$ python -q
>>> import numpy as np
>>> np.set_printoptions(precision=1, suppress=True, linewidth=120, sign=" ")
>>> out = np.array([[2], [2], [-1]])
>>> Z = np.array([[-1, -3, 3, 0, -3, -1, -3, 1, 3, 3, -3]])
>>> rng = np.random.default_rng(9)
>>> A = out @ Z + 0.1 * rng.normal(size=(3, 11))
>>> print(A.round(1) + 0)
[[-2.1 -6.   5.8  0.1 -5.9 -2.  -6.   2.   6.   5.9 -6.2]
 [-1.9 -6.   6.3  0.1 -6.  -2.1 -5.9  1.9  6.2  6.  -6. ]
 [ 0.8  3.2 -3.   0.   3.1  0.9  3.1 -1.1 -2.9 -3.1  2.8]]
>>> r0, r1 = A[0], A[1]
>>> print(np.round(r0 @ r1, 1))
263.5
>>> pr = (r0 @ r1) / (r0 @ r0) * r0
>>> print(np.round(np.linalg.norm(r0 + r1) ** 2 + np.linalg.norm(r0 - r1) ** 2, 1))
1054.8
>>> print(np.round(r1 - pr, 1) + 0)
[ 0.2  0.   0.4  0.   0.   0.   0.1 -0.1  0.1  0.   0.3]
>>> print(np.linalg.matrix_rank(np.outer(r0, r1)))
1
>>> print(pr)
[-2.1 -6.   5.9  0.1 -5.9 -2.1 -6.   2.   6.   6.  -6.3]
>>> print(np.argsort(-np.linalg.norm(A, axis=0).round(6), kind="stable")[:3])
[  1  10   2]
>>> print(np.linalg.cond(A) > 100)
False
>>> print(round(float(np.linalg.norm(A, 2) / np.linalg.norm(A)), 1))
1.0
>>> F = np.load("run11.npy")
>>> print(F)
[[ 1.2  0.4  0.4  0.   2.3 -0.2 -0.7 -0.1 -1.5]
 [-0.3 -0.6  0.1 -0.3 -1.5 -0.5 -1.2  0.3  1.9]
 [-3.  -0.9  1.2  1.5  0.8  0.  -0.2  0.1 -0.9]
 [ 0.   1.1 -1.3 -0.6 -0.9  0.2 -1.8  0.5  1.9]
 [ 1.6  0.5  1.8 -1.2  0.   0.   0.4  0.9  1.6]
 [ 1.2 -0.7 -0.2 -0.3  0.5 -0.2 -0.4  1.3  0. ]
 [ 0.8  1.2  0.6  1.4 -0.2  1.1  1.7  0.5  0.6]
 [ 0.4 -2.   0.4  1.2 -1.7  0.8 -0.6  1.2 -0.5]]
>>> r0, r1 = F[3], F[0]
>>> print(round(r0 @ r1, 1))
-3.8
>>> print(round(r0 @ r0, 1))
11.2
>>> pr = (r0 @ r1) / (r0 @ r0) * r0
>>> print(np.round(r1 - pr, 1) + 0)
[ 1.2  0.8  0.  -0.2  2.  -0.1 -1.3  0.1 -0.9]
>>> print(round(float(np.linalg.norm(r0 + r1) ** 2 + np.linalg.norm(r0 - r1) ** 2), 1))
42.1
>>> print(np.linalg.matrix_rank(np.outer(r0, r1)))
1
>>> print(pr)
[-0.  -0.4  0.4  0.2  0.3 -0.1  0.6 -0.2 -0.6]
>>> out = F + rng.integers(-2, 3, (8, 6)) @ rng.integers(-2, 3, (6, 9))
>>> print(out)
[[ 13.2   9.4  -4.6   5.   -3.7   0.8   0.3  -5.1  -6.5]
 [ -8.3  -4.6   6.1   1.7   2.5  -8.5   0.8   4.3   1.9]
 [-11.   -4.9   5.2   1.5   3.8   3.   -1.2   5.1  -1.9]
 [  2.    5.1  -2.3  -7.6  -6.9   4.2   5.2  -4.5  -7.1]
 [  5.6   2.5  -4.2  -3.2  -2.   -7.    2.4  -1.1  -5.4]
 [  7.2   2.3  -0.2   9.7   1.5   4.8  -7.4   2.3   8. ]
 [  0.8  -0.8   1.6   5.4   0.8   7.1  -2.3   2.5   8.6]
 [  8.4   6.    0.4   0.2  -7.7   5.8   3.4  -5.8  -3.5]]
>>> print(out - F)
[[12.  9. -5.  5. -6.  1.  1. -5. -5.]
 [-8. -4.  6.  2.  4. -8.  2.  4.  0.]
 [-8. -4.  4.  0.  3.  3. -1.  5. -1.]
 [ 2.  4. -1. -7. -6.  4.  7. -5. -9.]
 [ 4.  2. -6. -2. -2. -7.  2. -2. -7.]
 [ 6.  3.  0. 10.  1.  5. -7.  1.  8.]
 [ 0. -2.  1.  4.  1.  6. -4.  2.  8.]
 [ 8.  8.  0. -1. -6.  5.  4. -7. -3.]]
>>> print(np.linalg.matrix_rank(out - F, tol=1e-8))
6
>>> print(np.round(np.linalg.svd(out - F, compute_uv=False), 1) + 0)
[ 31.7  23.9  13.8   7.7   5.7   1.8   0.    0. ]
>>> print(np.abs(out - F).sum(axis=1))
[ 49.  38.  29.  45.  34.  41.  28.  42.]
>>> r0, r1 = out[5], out[1]
>>> print(r0 @ r0)
300.6
>>> print(round(float(r0 @ r1), 1))
-73.0
>>> pr = (r0 @ r1) / (r0 @ r0) * r0
>>> print(np.linalg.matrix_rank(np.outer(r0, r1)))
1
>>> print(r1 - pr)
[-6.6 -4.   6.1  4.1  2.9 -7.3 -1.   4.9  3.8]
>>> print(round(np.linalg.norm(r0 + r1) ** 2 + np.linalg.norm(r0 - r1) ** 2, 1))
1064.0
>>> blk = np.stack([F, -1 * F, F[::-1]])
>>> print((blk @ F.T).shape)
(3, 8, 8)
>>> print(np.linalg.matrix_rank(blk.reshape(3, -1)))
2
>>> print(np.linalg.matrix_rank(blk))
[ 8  8  8]
>>> print(np.einsum("bij,cij->bc", blk, blk))
[[ 79.9 -79.9 -13.7]
 [-79.9  79.9  13.7]
 [-13.7  13.7  79.9]]
>>> print(blk.sum(axis=0))
[[ 0.4 -2.   0.4  1.2 -1.7  0.8 -0.6  1.2 -0.5]
 [ 0.8  1.2  0.6  1.4 -0.2  1.1  1.7  0.5  0.6]
 [ 1.2 -0.7 -0.2 -0.3  0.5 -0.2 -0.4  1.3  0. ]
 [ 1.6  0.5  1.8 -1.2  0.   0.   0.4  0.9  1.6]
 [ 0.   1.1 -1.3 -0.6 -0.9  0.2 -1.8  0.5  1.9]
 [-3.  -0.9  1.2  1.5  0.8  0.  -0.2  0.1 -0.9]
 [-0.3 -0.6  0.1 -0.3 -1.5 -0.5 -1.2  0.3  1.9]
 [ 1.2  0.4  0.4  0.   2.3 -0.2 -0.7 -0.1 -1.5]]
>>> print(np.linalg.norm(blk, axis=(1, 2)))
[ 8.9  8.9  8.9]
>>> E = np.loadtxt("data.csv", delimiter=",")
>>> print(E.round(1) + 0)
[[-0.9  0.2 -0.9  1.1  0.5  1.5 -0.1  0.5 -1.1]
 [ 0.2  0.5 -0.9 -0.3 -0.2 -0.2 -0.4  0.4 -0.7]
 [-0.9 -0.9  0.3  1.2 -0.6 -0.3 -0.2  0.1  0.7]
 [ 1.1 -0.3  1.2  0.8  0.1  0.8 -0.4  0.1  0. ]
 [ 0.5 -0.2 -0.6  0.1 -0.6 -0.6  0.5 -1.2  0.6]
 [ 1.5 -0.2 -0.3  0.8 -0.6 -0.5 -1.5 -0.1 -0.2]
 [-0.1 -0.4 -0.2 -0.4  0.5 -1.5  0.9  1.1 -0.4]
 [ 0.5  0.4  0.1  0.1 -1.2 -0.1  1.1  0.7 -0.3]
 [-1.1 -0.7  0.7  0.   0.6 -0.2 -0.4 -0.3  0.9]]
>>> Uu, sv, Vt = np.linalg.svd(E)
>>> evecs = Vt[:(sv > 1e-8).sum()]
>>> x = E[7] + 2 * E[4] + rng.integers(2) * np.eye(9)[6]
>>> print(x.round(1) + 0)
[ 1.5  0.  -1.2  0.3 -2.4 -1.3  2.  -1.8  1. ]
>>> print(np.linalg.matrix_rank(np.vstack([E, x])))
7
>>> print(np.diag(evecs.T @ evecs))
[ 0.9  0.5  0.8  0.8  0.9  0.8  1.   0.8  0.5]
>>> J = np.diag(np.array([2, 8, 7])) + 5 * np.eye(3, k=1) + 5 * np.eye(3, k=-1)
>>> print(J)
[[ 2.  5.  0.]
 [ 5.  8.  5.]
 [ 0.  5.  7.]]
>>> labels = rng.permutation(3)
>>> print(labels)
[ 1  0  2]
>>> out = J[labels][:, labels]
>>> print(np.sort(np.abs(np.linalg.eigvals(out))))
[  1.7   4.9  13.8]
>>> print(np.trace(out))
17.0
>>> print(np.allclose(out, J))
False
>>> w, evecs = np.linalg.eig(J)
>>> print(np.prod(w))
-113.0
>>> print(np.sort(np.linalg.eigvals(J @ J)))
[   2.8   23.8  190.4]
>>> x = np.array([2, 3, 3, 1, 0, 2, 3, 3, 1])
>>> h1 = np.maximum(F @ x, 0)
>>> print(h1)
[  0.5   0.    0.    0.   14.4   1.7  17.8   0.1]
>>> print(F.T @ h1)
[40.  27.4 36.5  7.2 -1.7 19.2 34.9 24.1 32.9]
>>> print(np.maximum(F @ x, 0) - np.maximum(-F @ x, 0))
[ 0.5 -4.2 -4.8 -2.8 14.4  1.7 17.8  0.1]
>>> W0 = np.load("arr.npy")
>>> print(W0)
[[ 1.   0.5  0.2  0.1  0.1  0.   0.   0.   0.   0. ]
 [ 0.5  1.   0.5  0.2  0.1  0.1  0.   0.   0.   0. ]
 [ 0.2  0.5  1.   0.5  0.2  0.1  0.1  0.   0.   0. ]
 [ 0.1  0.2  0.5  1.   0.5  0.2  0.1  0.1  0.   0. ]
 [ 0.1  0.1  0.2  0.5  1.   0.5  0.2  0.1  0.1  0. ]
 [ 0.   0.1  0.1  0.2  0.5  1.   0.5  0.2  0.1  0.1]
 [ 0.   0.   0.1  0.1  0.2  0.5  1.   0.5  0.2  0.1]
 [ 0.   0.   0.   0.1  0.1  0.2  0.5  1.   0.5  0.2]
 [ 0.   0.   0.   0.   0.1  0.1  0.2  0.5  1.   0.5]
 [ 0.   0.   0.   0.   0.   0.1  0.1  0.2  0.5  1. ]]
>>> out = W0 + rng.integers(-2, 3, (10, 2)) @ rng.integers(-2, 3, (2, 10))
>>> print(out)
[[ 2.   0.5  0.2  2.1 -1.9  2.  -2.   2.  -1.   1. ]
 [-0.5  2.   1.5  3.2  0.1  4.1 -3.   0.  -2.   1. ]
 [-0.8  1.5  2.   3.5  0.2  4.1 -2.9  0.  -2.   1. ]
 [ 3.1 -1.8 -1.5 -3.  -1.5 -5.8  4.1  2.1  3.  -1. ]
 [-0.9  1.1  1.2  3.5  1.   4.5 -2.8  0.1 -1.9  1. ]
 [-5.   2.1  2.1  0.2  6.5  3.   0.5 -5.8 -0.9 -0.9]
 [ 4.  -1.  -0.9  3.1 -5.8  2.5 -2.   6.5 -0.8  2.1]
 [-4.   1.   1.  -2.9  6.1 -1.8  3.5 -5.   1.5 -1.8]
 [-5.   2.   2.   0.   6.1  2.1  0.2 -5.5  0.  -0.5]
 [ 1.   0.   0.   2.  -2.   2.1 -1.9  2.2 -0.5  2. ]]
>>> print(out - W0)
[[ 1.  0.  0.  2. -2.  2. -2.  2. -1.  1.]
 [-1.  1.  1.  3.  0.  4. -3.  0. -2.  1.]
 [-1.  1.  1.  3.  0.  4. -3.  0. -2.  1.]
 [ 3. -2. -2. -4. -2. -6.  4.  2.  3. -1.]
 [-1.  1.  1.  3.  0.  4. -3.  0. -2.  1.]
 [-5.  2.  2.  0.  6.  2.  0. -6. -1. -1.]
 [ 4. -1. -1.  3. -6.  2. -3.  6. -1.  2.]
 [-4.  1.  1. -3.  6. -2.  3. -6.  1. -2.]
 [-5.  2.  2.  0.  6.  2.  0. -6. -1. -1.]
 [ 1.  0.  0.  2. -2.  2. -2.  2. -1.  1.]]
>>> print(np.linalg.matrix_rank(out - W0, tol=1e-8))
2
>>> print(np.round(np.linalg.svd(out - W0, compute_uv=False), 1) + 0)
[ 21.2  16.8   0.    0.    0.    0.    0.    0.    0.    0. ]
>>> w, evecs = np.linalg.eigh(W0)
>>> x = np.array([3, 0, 0, 3, 0, 2, 1, 2, 1, 0])
>>> print(np.round(evecs * np.sqrt(w) @ evecs.T, 1) + 0)
[[ 1.   0.3  0.1  0.   0.   0.   0.   0.   0.   0. ]
 [ 0.3  0.9  0.2  0.1  0.   0.   0.   0.   0.   0. ]
 [ 0.1  0.2  0.9  0.2  0.1  0.   0.   0.   0.   0. ]
 [ 0.   0.1  0.2  0.9  0.2  0.1  0.   0.   0.   0. ]
 [ 0.   0.   0.1  0.2  0.9  0.2  0.1  0.   0.   0. ]
 [ 0.   0.   0.   0.1  0.2  0.9  0.2  0.1  0.   0. ]
 [ 0.   0.   0.   0.   0.1  0.2  0.9  0.2  0.1  0. ]
 [ 0.   0.   0.   0.   0.   0.1  0.2  0.9  0.2  0.1]
 [ 0.   0.   0.   0.   0.   0.   0.1  0.2  0.9  0.3]
 [ 0.   0.   0.   0.   0.   0.   0.   0.1  0.3  1. ]]
>>> print(np.round(evecs * np.abs(w) @ evecs.T, 1) + 0)
[[ 1.   0.5  0.2  0.1  0.1  0.   0.   0.   0.   0. ]
 [ 0.5  1.   0.5  0.2  0.1  0.1  0.   0.   0.   0. ]
 [ 0.2  0.5  1.   0.5  0.2  0.1  0.1  0.   0.   0. ]
 [ 0.1  0.2  0.5  1.   0.5  0.2  0.1  0.1  0.   0. ]
 [ 0.1  0.1  0.2  0.5  1.   0.5  0.2  0.1  0.1  0. ]
 [ 0.   0.1  0.1  0.2  0.5  1.   0.5  0.2  0.1  0.1]
 [ 0.   0.   0.1  0.1  0.2  0.5  1.   0.5  0.2  0.1]
 [ 0.   0.   0.   0.1  0.1  0.2  0.5  1.   0.5  0.2]
 [ 0.   0.   0.   0.   0.1  0.1  0.2  0.5  1.   0.5]
 [ 0.   0.   0.   0.   0.   0.1  0.1  0.2  0.5  1. ]]
>>> print(round(float(x @ W0 @ x / (x @ x)), 1), np.round(w[0], 1), round(w[-1], 1))
1.5 0.3 2.6
